>>> import numpy as np
>>> import numpy.linalg as la
>>> np.set_printoptions(precision=1, suppress=True, linewidth=120)
>>> m1 = np.load("data.npy")
>>> m1
array([[1. , 0.5, 0.2, 0.1, 0.1, 0. , 0. ],
       [0.5, 1. , 0.5, 0.2, 0.1, 0.1, 0. ],
       [0.2, 0.5, 1. , 0.5, 0.2, 0.1, 0.1],
       [0.1, 0.2, 0.5, 1. , 0.5, 0.2, 0.1],
       [0.1, 0.1, 0.2, 0.5, 1. , 0.5, 0.2],
       [0. , 0.1, 0.1, 0.2, 0.5, 1. , 0.5],
       [0. , 0. , 0.1, 0.1, 0.2, 0.5, 1. ]])
>>> # symmetric
>>> x = np.array([9, -6, 5, 9, -7, 4, -2])
>>> m1 * x
array([[ 9. , -3. ,  1. ,  0.9, -0.7,  0. , -0. ],
       [ 4.5, -6. ,  2.5,  1.8, -0.7,  0.4, -0. ],
       [ 1.8, -3. ,  5. ,  4.5, -1.4,  0.4, -0.2],
       [ 0.9, -1.2,  2.5,  9. , -3.5,  0.8, -0.2],
       [ 0.9, -0.6,  1. ,  4.5, -7. ,  2. , -0.4],
       [ 0. , -0.6,  0.5,  1.8, -3.5,  4. , -1. ],
       [ 0. , -0. ,  0.5,  0.9, -1.4,  2. , -2. ]])
>>> np.sign((m1 @ x).round(6))
array([1., 1., 1., 1., 1., 1., 0.])
>>> np.round(m1 @ x, 1) + 0
array([7.2, 2.5, 7.1, 8.3, 0.4, 1.2, 0. ])
>>> np.round(m1 @ (2 * x), 1) + 0
array([14.4,  5. , 14.2, 16.6,  0.8,  2.4,  0. ])
>>> Q, r_ = la.qr(m1)
>>> np.round(Q.T @ Q, 1) + 0
array([[1., 0., 0., 0., 0., 0., 0.],
       [0., 1., 0., 0., 0., 0., 0.],
       [0., 0., 1., 0., 0., 0., 0.],
       [0., 0., 0., 1., 0., 0., 0.],
       [0., 0., 0., 0., 1., 0., 0.],
       [0., 0., 0., 0., 0., 1., 0.],
       [0., 0., 0., 0., 0., 0., 1.]])
>>> np.abs(np.diag(r_))
array([1.1, 0.8, 0.8, 0.7, 0.7, 0.7, 0.6])
>>> round(np.trace(Q @ Q.T), 1)
np.float64(7.0)
>>> Q.round(1) + 0
array([[-0.9,  0.5,  0. ,  0. ,  0. , -0.1,  0. ],
       [-0.4, -0.7,  0.5, -0.1,  0. ,  0.1,  0.1],
       [-0.2, -0.4, -0.7,  0.5, -0.1,  0. , -0.1],
       [-0.1, -0.1, -0.4, -0.7,  0.5, -0.1,  0. ],
       [-0.1,  0. , -0.2, -0.4, -0.7,  0.5,  0.1],
       [ 0. , -0.1,  0. , -0.2, -0.4, -0.7, -0.5],
       [ 0. ,  0. , -0.1,  0. , -0.2, -0.4,  0.9]])
>>> Q.shape, r_.shape
((7, 7), (7, 7))
>>> np.round(Q @ r_, 1) + 0
array([[1. , 0.5, 0.2, 0.1, 0.1, 0. , 0. ],
       [0.5, 1. , 0.5, 0.2, 0.1, 0.1, 0. ],
       [0.2, 0.5, 1. , 0.5, 0.2, 0.1, 0.1],
       [0.1, 0.2, 0.5, 1. , 0.5, 0.2, 0.1],
       [0.1, 0.1, 0.2, 0.5, 1. , 0.5, 0.2],
       [0. , 0.1, 0.1, 0.2, 0.5, 1. , 0.5],
       [0. , 0. , 0.1, 0.1, 0.2, 0.5, 1. ]])
>>> np.count_nonzero(m1)
np.int64(43)
>>> la.svd(m1, compute_uv=False)
array([2.4, 1.6, 1. , 0.8, 0.5, 0.3, 0.3])
>>> m1.mean(axis=0)
array([0.3, 0.3, 0.4, 0.4, 0.4, 0.3, 0.3])
>>> m1.sum(axis=0)
array([1.9, 2.4, 2.6, 2.6, 2.6, 2.4, 1.9])
>>> la.matrix_rank(m1)
np.int64(7)
>>> m1 - m1[0]
array([[ 0. ,  0. ,  0. ,  0. ,  0. ,  0. ,  0. ],
       [-0.5,  0.5,  0.3,  0.1,  0. ,  0.1,  0. ],
       [-0.8,  0. ,  0.8,  0.4,  0.1,  0.1,  0.1],
       [-0.9, -0.3,  0.3,  0.9,  0.4,  0.2,  0.1],
       [-0.9, -0.4,  0. ,  0.4,  0.9,  0.5,  0.2],
       [-1. , -0.4, -0.1,  0.1,  0.4,  1. ,  0.5],
       [-1. , -0.5, -0.1,  0. ,  0.1,  0.5,  1. ]])
>>> m1.sum(axis=1)
array([1.9, 2.4, 2.6, 2.6, 2.6, 2.4, 1.9])
>>> np.diff(m1, axis=0)
array([[-0.5,  0.5,  0.3,  0.1,  0. ,  0.1,  0. ],
       [-0.3, -0.5,  0.5,  0.3,  0.1,  0. ,  0.1],
       [-0.1, -0.3, -0.5,  0.5,  0.3,  0.1,  0. ],
       [ 0. , -0.1, -0.3, -0.5,  0.5,  0.3,  0.1],
       [-0.1,  0. , -0.1, -0.3, -0.5,  0.5,  0.3],
       [ 0. , -0.1,  0. , -0.1, -0.3, -0.5,  0.5]])
>>> np.abs(m1).max()
np.float64(1.0)
>>> np.unravel_index(np.abs(m1).argmax(), m1.shape)
(np.int64(0), np.int64(0))
